In [1]: import numpy as np

In [2]: np.set_printoptions(precision=2, suppress=True, linewidth=200, floatmode="fixed")

In [3]: mat = np.loadtxt("out9.csv", delimiter=",")

In [4]: mat
Out[4]: 
array([[-3.00,  1.00],
       [ 0.00, -3.00]])

In [5]: # triangular, det is the product of the diagonal

In [6]: def softmax(z):
   ...:     e = np.exp(z - z.max(axis=-1, keepdims=True))
   ...:     return e / e.sum(axis=-1, keepdims=True)
   ...: 

In [7]: softmax(mat[0])
Out[7]: array([0.02, 0.98])

In [8]: softmax(mat[0] + -1)
Out[8]: array([0.02, 0.98])

In [9]: att = mat @ mat.T / np.sqrt(2)

In [10]: np.round(softmax(att), 2) + 0
Out[10]: 
array([[1.00, 0.00],
       [0.00, 1.00]])

In [11]: softmax(att).round(6).argmax(axis=1)
Out[11]: array([0, 1])

In [12]: other = np.linalg.inv(mat)

In [13]: other
Out[13]: 
array([[-0.33, -0.11],
       [-0.00, -0.33]])

In [14]: round(np.linalg.cond(mat), 2)
Out[14]: np.float64(1.39)

In [15]: np.linalg.inv(other)
Out[15]: 
array([[-3.00,  1.00],
       [-0.00, -3.00]])

In [16]: round(float(np.linalg.det(mat) * np.linalg.det(other)), 2)
Out[16]: 1.0

In [17]: np.allclose(other, mat.T)
Out[17]: False

In [18]: rng = np.random.default_rng(40508)

In [19]: z = rng.permutation(2)

In [20]: z
Out[20]: array([0, 1])

In [21]: other = mat[z][:, z]

In [22]: np.sort(np.abs(np.linalg.eigvals(other)))
Out[22]: array([3.00, 3.00])

In [23]: other
Out[23]: 
array([[-3.00,  1.00],
       [ 0.00, -3.00]])

In [24]: other @ other
Out[24]: 
array([[ 9.00, -6.00],
       [ 0.00,  9.00]])

In [25]: np.prod(np.diag(other)), round(np.linalg.det(other), 2)
Out[25]: (np.float64(9.0), np.float64(9.0))

In [26]: [int(np.linalg.matrix_rank(np.linalg.matrix_power(other, p))) for p in range(1, 3)]
Out[26]: [2, 2]

In [27]: np.linalg.matrix_rank(other - other[0, 0] * np.eye(2))
Out[27]: np.int64(1)

In [28]: W0 = np.load("case9.npy")

In [29]: W0
Out[29]: 
array([[-10, -10,   5,  10],
       [ -8,  -8,   4,   8],
       [ -8,  -8,   4,   8]])

In [30]: T = np.stack([W0, 5 * W0, W0[::-1]])

In [31]: T.shape
Out[31]: (3, 3, 4)

In [32]: np.linalg.matrix_rank(T.reshape(3, -1))
Out[32]: np.int64(2)

In [33]: T.sum(axis=0)
Out[33]: 
array([[-68, -68,  34,  68],
       [-56, -56,  28,  56],
       [-58, -58,  29,  58]])

In [34]: np.linalg.matrix_rank(T)
Out[34]: array([1, 1, 1])

In [35]: np.linalg.norm(T, axis=(1, 2))
Out[35]: array([ 27.22, 136.11,  27.22])

In [36]: np.einsum("bij,cij->bc", T, T)
Out[36]: 
array([[  741,  3705,   728],
       [ 3705, 18525,  3640],
       [  728,  3640,   741]])

In [37]: X = np.load("m.npy")

In [38]: X
Out[38]: 
array([[0.40, 0.20, 0.40],
       [0.40, 0.20, 0.40],
       [0.00, 0.50, 0.50]])

In [39]: # row 1 repeats row 0

In [40]: try:
    ...:     np.linalg.inv(X)
    ...: except np.linalg.LinAlgError as e:
    ...:     print(e)
    ...: 
Singular matrix

In [41]: np.round(X @ np.linalg.pinv(X) @ X, 2) + 0
Out[41]: 
array([[0.40, 0.20, 0.40],
       [0.40, 0.20, 0.40],
       [0.00, 0.50, 0.50]])

In [42]: np.linalg.lstsq(X[:-1].T, X[-1])[2]
Out[42]: np.int32(1)

In [43]: round(float(np.trace(np.linalg.pinv(X) @ X)), 2)
Out[43]: 2.0

In [44]: np.allclose(X[:-1].T @ np.linalg.lstsq(X[:-1].T, X[-1])[0], X[-1])
Out[44]: False

In [45]: np.abs(np.diag(np.linalg.qr(X)[1])) > 1e-9
Out[45]: array([ True,  True, False])

In [46]: left, sv, vt = np.linalg.svd(X)

In [47]: V = vt[:(sv > 1e-8).sum()]

In [48]: x0 = X[2] + -3 * X[1] + rng.integers(2) * np.eye(3)[0]

In [49]: x0
Out[49]: array([-1.20, -0.10, -0.70])

In [50]: np.diag(V.T @ V)
Out[50]: array([0.89, 0.56, 0.56])

In [51]: F = (rng.random((2, 2)) < 0.3) + np.eye(2)

In [52]: F /= F.sum(axis=1, keepdims=True)

In [53]: F
Out[53]: 
array([[1.00, 0.00],
       [0.50, 0.50]])

In [54]: # triangular: eigenvalues sit on the diagonal

In [55]: np.round(np.linalg.matrix_power(F, 100), 2) + 0
Out[55]: 
array([[1.00, 0.00],
       [1.00, 0.00]])

In [56]: np.linalg.matrix_power(F, 2)
Out[56]: 
array([[1.00, 0.00],
       [0.75, 0.25]])

In [57]: F @ np.ones(2)
Out[57]: array([1.00, 1.00])

In [58]: pr = np.eye(2)[1]

In [59]: for _ in range(5):
    ...:     pr = pr @ F
    ...:     print(pr.round(2))
    ...: 
[0.50 0.50]
[0.75 0.25]
[0.88 0.12]
[0.94 0.06]
[0.97 0.03]

In [60]: np.trace(F)
Out[60]: np.float64(1.5)

In [61]: np.sort(np.abs(np.linalg.eigvals(F)))
Out[61]: array([0.50, 1.00])

In [62]: np.linalg.matrix_power(F, 4)
Out[62]: 
array([[1.00, 0.00],
       [0.94, 0.06]])

In [63]: (F + F.T) / 2
Out[63]: 
array([[1.00, 0.25],
       [0.25, 0.50]])

In [64]: np.allclose(F @ F.T, F.T @ F)
Out[64]: False

In [65]: round(np.abs(np.linalg.eigvals(F)).max(), 2)
Out[65]: np.float64(1.0)
